In [1]: import numpy as np

In [2]: from numpy import linalg as LA

In [3]: np.set_printoptions(suppress=True, linewidth=200)

In [4]: arr = np.array([[1, -4, 16, -64],
   ...:     [1, -3, 9, -27],
   ...:     [1, -2, 4, -8],
   ...:     [1, -1, 1, -1],
   ...:     [1, 0, 0, 0],
   ...:     [1, 1, 1, 1],
   ...:     [1, 2, 4, 8]])

In [5]: P = arr @ LA.solve(arr.T @ arr, arr.T)

In [6]: LA.matrix_rank(np.eye(7) - P)
Out[6]: np.int64(3)

In [7]: round(float(np.trace(P)), 3)
Out[7]: 4.0

In [8]: LA.cond(arr) > 100
Out[8]: np.False_

In [9]: LA.matrix_rank(arr, rtol=0.1)
Out[9]: np.int64(1)

In [10]: np.round(LA.norm(arr, 2) / LA.norm(arr), 3)
Out[10]: np.float64(0.995)

In [11]: x0 = np.array([0, 1, 2, 0])

In [12]: target = arr @ x0

In [13]: target
Out[13]: array([28, 15,  6,  1,  0,  3, 10])

In [14]: np.round(LA.lstsq(arr, target)[0], 3) + 0
Out[14]: array([0., 1., 2., 0.])

In [15]: np.round(LA.pinv(arr) @ arr, 3) + 0
Out[15]: 
array([[1., 0., 0., 0.],
       [0., 1., 0., 0.],
       [0., 0., 1., 0.],
       [0., 0., 0., 1.]])

In [16]: rng = np.random.default_rng(1321)

In [17]: target = target + 0.1 * rng.normal(size=7)

In [18]: target.round(3)
Out[18]: array([27.986, 14.867,  5.968,  1.009, -0.227,  2.924,  9.9  ])

In [19]: c, *_ = LA.lstsq(arr, target)

In [20]: c.round()
Out[20]: array([-0.,  1.,  2.,  0.])

In [21]: [round(float(LA.norm(LA.solve(arr.T @ arr + lam * np.eye(4), arr.T @ target))), 2) for lam in (0, 1, 10, 100)]
Out[21]: [2.24, 2.14, 1.71, 0.76]

In [22]: c.round(3)
Out[22]: array([-0.109,  0.986,  2.006,  0.001])

In [23]: M2 = np.array([[-3, -3, 2], [1, 3, -3], [-1, -2, -2], [-3, -1, 3]])

In [24]: np.einsum("ik,kj->ji", arr, M2)
Out[24]: 
array([[ 169,   66,   15,   -2,   -3,   -6,  -29],
       [  17,   -3,   -9,   -7,   -3,   -3,  -13],
       [-210,  -88,  -24,    0,    2,    0,   12]])

In [25]: M2.T @ arr.T
Out[25]: 
array([[ 169,   66,   15,   -2,   -3,   -6,  -29],
       [  17,   -3,   -9,   -7,   -3,   -3,  -13],
       [-210,  -88,  -24,    0,    2,    0,   12]])

In [26]: np.einsum("ij->j", arr)
Out[26]: array([  7,  -7,  35, -91])

In [27]: LA.matrix_rank(arr @ M2)
Out[27]: np.int64(3)

In [28]: A = np.load("run5.npy")

In [29]: A
Out[29]: 
array([[ 1,  0,  0,  0,  0],
       [ 0, -2,  0,  0,  0],
       [ 0,  0,  2, -2, -2],
       [ 0,  0,  1,  2, -2],
       [ 0,  0, -1, -2, -1]])

In [30]: LA.matrix_power(A, 2)
Out[30]: 
array([[ 1,  0,  0,  0,  0],
       [ 0,  4,  0,  0,  0],
       [ 0,  0,  4, -4,  2],
       [ 0,  0,  6,  6, -4],
       [ 0,  0, -3,  0,  7]])

In [31]: (A + A.T) / 2
Out[31]: 
array([[ 1. ,  0. ,  0. ,  0. ,  0. ],
       [ 0. , -2. ,  0. ,  0. ,  0. ],
       [ 0. ,  0. ,  2. , -0.5, -1.5],
       [ 0. ,  0. , -0.5,  2. , -2. ],
       [ 0. ,  0. , -1.5, -2. , -1. ]])
